In [1]: import numpy as np

In [2]: import numpy.linalg as la

In [3]: np.set_printoptions(suppress=True, linewidth=100)

In [4]: rnd = lambda a: np.round(a, 2) + 0

In [5]: r0 = np.array([0, 3, 3, 2, 3, 3, 2, 3, 2, 0, 3, 0]) + 0.5

In [6]: M = np.outer(r0, r0) / (r0 @ r0)

In [7]: print(rnd(M))
[[0.   0.02 0.02 0.01 0.02 0.02 0.01 0.02 0.01 0.   0.02 0.  ]
 [0.02 0.13 0.13 0.09 0.13 0.13 0.09 0.13 0.09 0.02 0.13 0.02]
 [0.02 0.13 0.13 0.09 0.13 0.13 0.09 0.13 0.09 0.02 0.13 0.02]
 [0.01 0.09 0.09 0.07 0.09 0.09 0.07 0.09 0.07 0.01 0.09 0.01]
 [0.02 0.13 0.13 0.09 0.13 0.13 0.09 0.13 0.09 0.02 0.13 0.02]
 [0.02 0.13 0.13 0.09 0.13 0.13 0.09 0.13 0.09 0.02 0.13 0.02]
 [0.01 0.09 0.09 0.07 0.09 0.09 0.07 0.09 0.07 0.01 0.09 0.01]
 [0.02 0.13 0.13 0.09 0.13 0.13 0.09 0.13 0.09 0.02 0.13 0.02]
 [0.01 0.09 0.09 0.07 0.09 0.09 0.07 0.09 0.07 0.01 0.09 0.01]
 [0.   0.02 0.02 0.01 0.02 0.02 0.01 0.02 0.01 0.   0.02 0.  ]
 [0.02 0.13 0.13 0.09 0.13 0.13 0.09 0.13 0.09 0.02 0.13 0.02]
 [0.   0.02 0.02 0.01 0.02 0.02 0.01 0.02 0.01 0.   0.02 0.  ]]

In [8]: x0 = np.array([0, 4, 5, 2, 4, 5, 7, 2, 6, 9, 5, 6])

In [9]: print(rnd((x0 - M @ x0) @ (M @ x0)))
0.0

In [10]: print(rnd(np.trace(M)))
1.0

In [11]: r0, v = M[1], M[2]

In [12]: print(rnd(r0 @ v))
0.13

In [13]: pr = (r0 @ v) / (r0 @ r0) * r0

In [14]: print(rnd(pr))
[0.02 0.13 0.13 0.09 0.13 0.13 0.09 0.13 0.09 0.02 0.13 0.02]

In [15]: print(rnd(np.outer(r0, v)))
[[0.   0.   0.   0.   0.   0.   0.   0.   0.   0.   0.   0.  ]
 [0.   0.02 0.02 0.01 0.02 0.02 0.01 0.02 0.01 0.   0.02 0.  ]
 [0.   0.02 0.02 0.01 0.02 0.02 0.01 0.02 0.01 0.   0.02 0.  ]
 [0.   0.01 0.01 0.01 0.01 0.01 0.01 0.01 0.01 0.   0.01 0.  ]
 [0.   0.02 0.02 0.01 0.02 0.02 0.01 0.02 0.01 0.   0.02 0.  ]
 [0.   0.02 0.02 0.01 0.02 0.02 0.01 0.02 0.01 0.   0.02 0.  ]
 [0.   0.01 0.01 0.01 0.01 0.01 0.01 0.01 0.01 0.   0.01 0.  ]
 [0.   0.02 0.02 0.01 0.02 0.02 0.01 0.02 0.01 0.   0.02 0.  ]
 [0.   0.01 0.01 0.01 0.01 0.01 0.01 0.01 0.01 0.   0.01 0.  ]
 [0.   0.   0.   0.   0.   0.   0.   0.   0.   0.   0.   0.  ]
 [0.   0.02 0.02 0.01 0.02 0.02 0.01 0.02 0.01 0.   0.02 0.  ]
 [0.   0.   0.   0.   0.   0.   0.   0.   0.   0.   0.   0.  ]]

In [16]: print(la.matrix_rank(np.outer(r0, v)))
1
